$ python -q
>>> import numpy as np
>>> from numpy import linalg as LA
>>> np.set_printoptions(precision=1, suppress=True, linewidth=160)
>>> E = np.array([[-1.2, 1.9, -0.1, 0.2, 0.2, -0.6, 0.5, 1.1, -0.4],
...     [-0.2, -1.1, -1.5, 0.7, 0.6, 0.5, -1.2, 2.4, 1.8],
...     [-0.5, 0.8, -2.2, 0.3, 0.4, 0.2, 1.6, 0.9, 0.6],
...     [0.0, 0.3, -1.2, -0.5, -0.6, 0.1, 2.5, -0.6, 0.3],
...     [-0.3, 0.0, -0.4, 1.4, 1.7, 0.2, 0.3, -0.2, -0.9]])
>>> print(E)
[[-1.2  1.9 -0.1  0.2  0.2 -0.6  0.5  1.1 -0.4]
 [-0.2 -1.1 -1.5  0.7  0.6  0.5 -1.2  2.4  1.8]
 [-0.5  0.8 -2.2  0.3  0.4  0.2  1.6  0.9  0.6]
 [ 0.   0.3 -1.2 -0.5 -0.6  0.1  2.5 -0.6  0.3]
 [-0.3  0.  -0.4  1.4  1.7  0.2  0.3 -0.2 -0.9]]
>>> B = np.array([[-5, 4, -8],
...     [0, 1, 2],
...     [-7, -7, 8],
...     [-7, -4, -8],
...     [-2, -2, -2],
...     [9, 5, 6],
...     [8, 6, 3],
...     [2, -1, -4],
...     [5, 9, 8]])
>>> print(LA.matrix_rank(np.vstack([E, B.T])))
8
>>> print(np.vstack([E, B.T]).shape)
(8, 9)
>>> print(np.einsum("ij,ij->i", E, E))
[ 7.1 15.   9.8  8.9  6.1]
>>> W0 = np.loadtxt("dump.csv", delimiter=",")
>>> print(W0)
[[ 3. 18. 18. 18.  9.  9.]
 [ 0. 36. 18. 18.  9. 18.]
 [ 8. 10. 20. 20. 19. 14.]
 [ 8. 12. 16. 16. 22. 20.]
 [ 2. 20. 18. 18.  7.  8.]
 [ 7.  6. 20. 20. 14.  7.]
 [ 8. 18. 22. 22. 22. 20.]
 [ 7. 26. 30. 30. 19. 17.]
 [ 3. 34. 22. 22. 15. 21.]
 [ 1. 16.  2.  2. 10. 17.]
 [ 3. 16.  6.  6. 14. 19.]
 [ 8. 24. 26. 26. 23. 22.]
 [ 6. 16. 28. 28. 12.  6.]]
>>> print(round(float(LA.norm(W0, 2) / LA.norm(W0)), 1))
1.0
>>> B = W0 / np.sqrt((W0 ** 2).mean(axis=1, keepdims=True))
>>> print(B[5])
[0.5 0.4 1.5 1.5 1.  0.5]
>>> print(LA.norm(B, axis=1))
[2.4 2.4 2.4 2.4 2.4 2.4 2.4 2.4 2.4 2.4 2.4 2.4 2.4]
>>> print(LA.matrix_rank(B) == LA.matrix_rank(W0))
True
>>> A = 0.5 ** np.abs(np.subtract.outer(np.arange(7), np.arange(7)))
>>> print(A.round(1) + 0)
[[1.  0.5 0.2 0.1 0.1 0.  0. ]
 [0.5 1.  0.5 0.2 0.1 0.1 0. ]
 [0.2 0.5 1.  0.5 0.2 0.1 0.1]
 [0.1 0.2 0.5 1.  0.5 0.2 0.1]
 [0.1 0.1 0.2 0.5 1.  0.5 0.2]
 [0.  0.1 0.1 0.2 0.5 1.  0.5]
 [0.  0.  0.1 0.1 0.2 0.5 1. ]]
>>> w, vecs = LA.eigh(A)
>>> vec = np.array([2, 0, 2, 0, 0, 1, 0])
>>> print(round(vec @ A @ vec, 1))
11.6
>>> cov = A.T @ A
>>> print(LA.eigvalsh(cov)[::-1])
[6.2 2.6 1.  0.4 0.2 0.2 0.1]
>>> print(LA.matrix_rank(cov))
7
>>> print(cov)
[[1.3 1.2 0.8 0.5 0.3 0.2 0.1]
 [1.2 1.6 1.3 0.9 0.6 0.3 0.2]
 [0.8 1.3 1.6 1.3 0.9 0.6 0.3]
 [0.5 0.9 1.3 1.7 1.3 0.9 0.5]
 [0.3 0.6 0.9 1.3 1.6 1.3 0.8]
 [0.2 0.3 0.6 0.9 1.3 1.6 1.2]
 [0.1 0.2 0.3 0.5 0.8 1.2 1.3]]
>>> print(np.diag(cov))
[1.3 1.6 1.6 1.7 1.6 1.6 1.3]
>>> print(LA.svd(A, compute_uv=False) ** 2)
[6.2 2.6 1.  0.4 0.2 0.2 0.1]
>>> arr = np.load("layer4.npy")
>>> print(arr)
[[ 1  0  0  0  0  0  0  0  0  0  0  0]
 [-5  1  0  0  0  0  0  0  0  0  0  0]
 [ 3  2  1  0  0  0  0  0  0  0  0  0]
 [-5 -3  0  1  0  0  0  0  0  0  0  0]
 [-3 -2 -3 -5  1  0  0  0  0  0  0  0]
 [ 2 -3  3 -2 -3  1  0  0  0  0  0  0]
 [-4  0  0 -2  3  0  1  0  0  0  0  0]
 [ 2 -3 -4 -5  2 -5 -2  1  0  0  0  0]
 [ 5  2 -3 -2 -5  2  3 -1  1  0  0  0]
 [ 1  4 -2 -2  1 -5 -1  0  5  1  0  0]
 [-4 -5 -3 -5 -4 -1 -5 -4 -2  1  1  0]
 [-4 -3  4  1  2  0 -5  1  5 -1  0  1]]
>>> print(arr - arr[0])
[[ 0  0  0  0  0  0  0  0  0  0  0  0]
 [-6  1  0  0  0  0  0  0  0  0  0  0]
 [ 2  2  1  0  0  0  0  0  0  0  0  0]
 [-6 -3  0  1  0  0  0  0  0  0  0  0]
 [-4 -2 -3 -5  1  0  0  0  0  0  0  0]
 [ 1 -3  3 -2 -3  1  0  0  0  0  0  0]
 [-5  0  0 -2  3  0  1  0  0  0  0  0]
 [ 1 -3 -4 -5  2 -5 -2  1  0  0  0  0]
 [ 4  2 -3 -2 -5  2  3 -1  1  0  0  0]
 [ 0  4 -2 -2  1 -5 -1  0  5  1  0  0]
 [-5 -5 -3 -5 -4 -1 -5 -4 -2  1  1  0]
 [-5 -3  4  1  2  0 -5  1  5 -1  0  1]]
>>> LA.rank(arr)
Traceback (most recent call last):
  File "<python-input-30>", line 1, in <module>
    LA.rank(arr)
    ^^^^^^^
AttributeError: module 'numpy.linalg' has no attribute 'rank'
>>> print(np.unravel_index(np.abs(arr).argmax(), arr.shape))
(np.int64(1), np.int64(0))
>>> print(LA.matrix_rank(arr))
12
>>> print(np.count_nonzero(arr))
71
>>> print(np.abs(arr).max())
5
>>> np.zeros(12, 12)
Traceback (most recent call last):
  File "<python-input-35>", line 1, in <module>
    np.zeros(12, 12)
    ~~~~~~~~^^^^^^^^
TypeError: Cannot interpret '12' as a data type
>>> print(round(LA.norm(arr), 1))
26.0
>>> print(LA.matrix_power(arr, 2))
[[  1   0   0   0   0   0   0   0   0   0   0   0]
 [-10   1   0   0   0   0   0   0   0   0   0   0]
 [ -4   4   1   0   0   0   0   0   0   0   0   0]
 [  5  -6   0   1   0   0   0   0   0   0   0   0]
 [ 20   5  -6 -10   1   0   0   0   0   0   0   0]
 [ 47  12  15  11  -6   1   0   0   0   0   0   0]
 [ -7   0  -9 -19   6   0   1   0   0   0   0   0]
 [ 24  12 -29  -6  13 -10  -4   1   0   0   0   0]
 [  6  11  19  16  -9   9   8  -2   1   0   0   0]
 [  2  33 -37  -7 -11   0  13  -5  10   1   0   0]
 [ 46  22  23  44 -17   9  -9  -6   1   2   1   0]
 [ 54  -2 -15 -11 -35  10   4  -3   5  -2   0   1]]
>>> print(arr @ arr)
[[  1   0   0   0   0   0   0   0   0   0   0   0]
 [-10   1   0   0   0   0   0   0   0   0   0   0]
 [ -4   4   1   0   0   0   0   0   0   0   0   0]
 [  5  -6   0   1   0   0   0   0   0   0   0   0]
 [ 20   5  -6 -10   1   0   0   0   0   0   0   0]
 [ 47  12  15  11  -6   1   0   0   0   0   0   0]
 [ -7   0  -9 -19   6   0   1   0   0   0   0   0]
 [ 24  12 -29  -6  13 -10  -4   1   0   0   0   0]
 [  6  11  19  16  -9   9   8  -2   1   0   0   0]
 [  2  33 -37  -7 -11   0  13  -5  10   1   0   0]
 [ 46  22  23  44 -17   9  -9  -6   1   2   1   0]
 [ 54  -2 -15 -11 -35  10   4  -3   5  -2   0   1]]
>>> LA.determinant(arr)
Traceback (most recent call last):
  File "<python-input-39>", line 1, in <module>
    LA.determinant(arr)
    ^^^^^^^^^^^^^^
AttributeError: module 'numpy.linalg' has no attribute 'determinant'
>>> print((arr - arr.T) / 2)
[[ 0.   2.5 -1.5  2.5  1.5 -1.   2.  -1.  -2.5 -0.5  2.   2. ]
 [-2.5  0.  -1.   1.5  1.   1.5  0.   1.5 -1.  -2.   2.5  1.5]
 [ 1.5  1.   0.   0.   1.5 -1.5  0.   2.   1.5  1.   1.5 -2. ]
 [-2.5 -1.5  0.   0.   2.5  1.   1.   2.5  1.   1.   2.5 -0.5]
 [-1.5 -1.  -1.5 -2.5  0.   1.5 -1.5 -1.   2.5 -0.5  2.  -1. ]
 [ 1.  -1.5  1.5 -1.  -1.5  0.   0.   2.5 -1.   2.5  0.5  0. ]
 [-2.   0.   0.  -1.   1.5  0.   0.   1.  -1.5  0.5  2.5  2.5]
 [ 1.  -1.5 -2.  -2.5  1.  -2.5 -1.   0.   0.5  0.   2.  -0.5]
 [ 2.5  1.  -1.5 -1.  -2.5  1.   1.5 -0.5  0.  -2.5  1.  -2.5]
 [ 0.5  2.  -1.  -1.   0.5 -2.5 -0.5  0.   2.5  0.  -0.5  0.5]
 [-2.  -2.5 -1.5 -2.5 -2.  -0.5 -2.5 -2.  -1.   0.5  0.   0. ]
 [-2.  -1.5  2.   0.5  1.   0.  -2.5  0.5  2.5 -0.5  0.   0. ]]
>>> print(np.trace(arr))
12
>>> cov = E.T @ E
>>> print(LA.svd(E, compute_uv=False) ** 2)
[18.2 15.8  7.6  5.1  0.1]
>>> print(np.round(LA.eigvalsh(cov)[::-1], 1) + 0)
[18.2 15.8  7.6  5.1  0.1  0.   0.   0.   0. ]
>>> print(np.allclose(cov, cov.T))
True
>>> print((E @ E.T).shape)
(5, 5)
>>> print(LA.matrix_rank(cov))
5
>>> print(LA.cond(arr) > 100)
True
>>> print(round(LA.norm(arr, 2) / LA.norm(arr), 1))
0.6
>>> Uu, sigma = LA.svd(arr)
Traceback (most recent call last):
  File "<python-input-50>", line 1, in <module>
    Uu, sigma = LA.svd(arr)
    ^^^^^^^^^
ValueError: too many values to unpack (expected 2)
>>> Uu, sigma, Vh = LA.svd(arr, full_matrices=False)
>>> print(np.abs(Uu[:, 0]).round(6).argmax())
10
>>> print(np.round(sigma / sigma[0], 1) + 0)
[1.  0.9 0.7 0.5 0.4 0.3 0.2 0.2 0.1 0.  0.  0. ]
>>> print(Uu.shape, sigma.shape, Vh.shape)
(12, 12) (12,) (12, 12)
>>> print(np.round(Uu.T @ arr @ Vh.T, 1) + 0)
[[15.2  0.   0.   0.   0.   0.   0.   0.   0.   0.   0.   0. ]
 [ 0.  13.1  0.   0.   0.   0.   0.   0.   0.   0.   0.   0. ]
 [ 0.   0.  10.8  0.   0.   0.   0.   0.   0.   0.   0.   0. ]
 [ 0.   0.   0.   8.3  0.   0.   0.   0.   0.   0.   0.   0. ]
 [ 0.   0.   0.   0.   6.5  0.   0.   0.   0.   0.   0.   0. ]
 [ 0.   0.   0.   0.   0.   5.   0.   0.   0.   0.   0.   0. ]
 [ 0.   0.   0.   0.   0.   0.   3.3  0.   0.   0.   0.   0. ]
 [ 0.   0.   0.   0.   0.   0.   0.   2.7  0.   0.   0.   0. ]
 [ 0.   0.   0.   0.   0.   0.   0.   0.   1.2  0.   0.   0. ]
 [ 0.   0.   0.   0.   0.   0.   0.   0.   0.   0.4  0.   0. ]
 [ 0.   0.   0.   0.   0.   0.   0.   0.   0.   0.   0.   0. ]
 [ 0.   0.   0.   0.   0.   0.   0.   0.   0.   0.   0.   0. ]]
>>> print(np.round(Uu.T @ Uu, 1) + 0)
[[1. 0. 0. 0. 0. 0. 0. 0. 0. 0. 0. 0.]
 [0. 1. 0. 0. 0. 0. 0. 0. 0. 0. 0. 0.]
 [0. 0. 1. 0. 0. 0. 0. 0. 0. 0. 0. 0.]
 [0. 0. 0. 1. 0. 0. 0. 0. 0. 0. 0. 0.]
 [0. 0. 0. 0. 1. 0. 0. 0. 0. 0. 0. 0.]
 [0. 0. 0. 0. 0. 1. 0. 0. 0. 0. 0. 0.]
 [0. 0. 0. 0. 0. 0. 1. 0. 0. 0. 0. 0.]
 [0. 0. 0. 0. 0. 0. 0. 1. 0. 0. 0. 0.]
 [0. 0. 0. 0. 0. 0. 0. 0. 1. 0. 0. 0.]
 [0. 0. 0. 0. 0. 0. 0. 0. 0. 1. 0. 0.]
 [0. 0. 0. 0. 0. 0. 0. 0. 0. 0. 1. 0.]
 [0. 0. 0. 0. 0. 0. 0. 0. 0. 0. 0. 1.]]
>>> print(np.round(Vh @ Vh.T, 1) + 0)
[[1. 0. 0. 0. 0. 0. 0. 0. 0. 0. 0. 0.]
 [0. 1. 0. 0. 0. 0. 0. 0. 0. 0. 0. 0.]
 [0. 0. 1. 0. 0. 0. 0. 0. 0. 0. 0. 0.]
 [0. 0. 0. 1. 0. 0. 0. 0. 0. 0. 0. 0.]
 [0. 0. 0. 0. 1. 0. 0. 0. 0. 0. 0. 0.]
 [0. 0. 0. 0. 0. 1. 0. 0. 0. 0. 0. 0.]
 [0. 0. 0. 0. 0. 0. 1. 0. 0. 0. 0. 0.]
 [0. 0. 0. 0. 0. 0. 0. 1. 0. 0. 0. 0.]
 [0. 0. 0. 0. 0. 0. 0. 0. 1. 0. 0. 0.]
 [0. 0. 0. 0. 0. 0. 0. 0. 0. 1. 0. 0.]
 [0. 0. 0. 0. 0. 0. 0. 0. 0. 0. 1. 0.]
 [0. 0. 0. 0. 0. 0. 0. 0. 0. 0. 0. 1.]]
>>> print(np.round(np.abs(Vh[0]), 1) + 0)
[0.7 0.5 0.1 0.3 0.1 0.2 0.4 0.1 0.  0.  0.  0. ]
>>> print(sigma.round(1) + 0)
[15.2 13.1 10.8  8.3  6.5  5.   3.3  2.7  1.2  0.4  0.   0. ]
>>> M = np.loadtxt("sample9.csv", delimiter=",")
>>> print(M)
[[ 1.   0.   0.   0.   0. ]
 [ 0.   1.   0.   0.   0. ]
 [ 0.   0.   0.5  0.9  0. ]
 [ 0.   0.  -0.9  0.5  0. ]
 [ 0.   0.   0.   0.   1. ]]
>>> print((M != 0).astype(int))
[[1 0 0 0 0]
 [0 1 0 0 0]
 [0 0 1 1 0]
 [0 0 1 1 0]
 [0 0 0 0 1]]
>>> print((LA.matrix_power((M != 0) + (M.T != 0) + np.eye(5), 5) > 0).astype(int))
[[1 0 0 0 0]
 [0 1 0 0 0]
 [0 0 1 1 0]
 [0 0 1 1 0]
 [0 0 0 0 1]]
>>> print(np.sort(LA.eigvals(M).real))
[0.5 0.5 1.  1.  1. ]
>>> print(M @ M)
[[ 1.   0.   0.   0.   0. ]
 [ 0.   1.   0.   0.   0. ]
 [ 0.   0.  -0.5  0.9  0. ]
 [ 0.   0.  -0.9 -0.5  0. ]
 [ 0.   0.   0.   0.   1. ]]
